In [1]: import numpy as np

In [2]: np.set_printoptions(suppress=True, linewidth=200)

In [3]: rnd = lambda a: np.round(a, 4) + 0

In [4]: J = np.array([[0, -7, -1], [0, 0, 9], [0, 0, 0]])

In [5]: # triangular: eigenvalues sit on the diagonal

In [6]: [round(float(x), 4) for x in np.linalg.svd(J, compute_uv=False)[:3]]
Out[6]: [9.1336, 6.8976, 0.0]

In [7]: rnd(np.linalg.norm(J, 2) / np.linalg.norm(J))
Out[7]: np.float64(0.798)

In [8]: proj = np.triu(np.array([[-3, -3, -2], [1, -3, 2], [-2, 3, 1]]), 1) + np.eye(3)

In [9]: B = proj @ J @ np.linalg.inv(proj)

In [10]: np.linalg.matrix_rank(B)
Out[10]: np.int64(2)

In [11]: proj @ J - J @ proj
Out[11]: 
array([[  0.,   0., -13.],
       [  0.,   0.,   0.],
       [  0.,   0.,   0.]])

In [12]: np.poly(B)
Out[12]: array([1., 0., 0., 0.])

In [13]: vec = np.array([0, 2, 2])

In [14]: np.sign((J @ vec).round(6))
Out[14]: array([-1,  1,  0])

In [15]: J @ np.eye(3)[2]
Out[15]: array([-1.,  9.,  0.])

In [16]: np.linalg.norm(J @ vec) <= np.linalg.norm(J, 2) * np.linalg.norm(vec) + 1e-9
Out[16]: np.True_

In [17]: J @ vec
Out[17]: array([-16,  18,   0])

In [18]: np.einsum("ij,j->i", J, vec)
Out[18]: array([-16,  18,   0])

In [19]: mat = np.loadtxt("layer18.csv", delimiter=",")

In [20]: mat
Out[20]: 
array([[-2.,  0.,  4.,  2.],
       [ 5.,  1., -6., -3.],
       [-2.,  0.,  4.,  2.],
       [ 0.,  0.,  0.,  0.]])

In [21]: Uu, s, VT = np.linalg.svd(mat)

In [22]: V = VT[:(s > 1e-8).sum()]

In [23]: rng = np.random.default_rng(154)

In [24]: vec = mat[3] + -3 * mat[1] + rng.integers(2) * np.eye(4)[1]

In [25]: vec
Out[25]: array([-15.,  -3.,  18.,   9.])

In [26]: np.allclose(V.T @ V @ vec, vec)
Out[26]: True

In [27]: rnd(np.linalg.norm(vec - V.T @ V @ vec))
Out[27]: np.float64(0.0)

In [28]: np.linalg.matrix_rank(np.vstack([mat, vec]))
Out[28]: np.int64(2)

In [29]: rnd(np.diag(V.T @ V))
Out[29]: array([0.8077, 0.2308, 0.7692, 0.1923])

In [30]: r = np.linalg.matrix_rank(mat)

In [31]: r
Out[31]: np.int64(2)

In [32]: N = np.linalg.svd(mat)[2][r:].T

In [33]: np.linalg.matrix_rank(mat.T @ mat), np.linalg.matrix_rank(mat @ mat.T)
Out[33]: (np.int64(2), np.int64(2))

In [34]: N.shape
Out[34]: (4, 2)

In [35]: rnd(mat @ N)
Out[35]: 
array([[0., 0.],
       [0., 0.],
       [0., 0.],
       [0., 0.]])

In [36]: rnd(N @ N.T)
Out[36]: 
array([[ 0.1923, -0.3846,  0.0769,  0.0385],
       [-0.3846,  0.7692, -0.1538, -0.0769],
       [ 0.0769, -0.1538,  0.2308, -0.3846],
       [ 0.0385, -0.0769, -0.3846,  0.8077]])

In [37]: np.allclose(mat @ N, 0)
Out[37]: True

In [38]: [int(np.linalg.matrix_rank(mat[:, :j + 1])) for j in range(4)]
Out[38]: [1, 2, 2, 2]
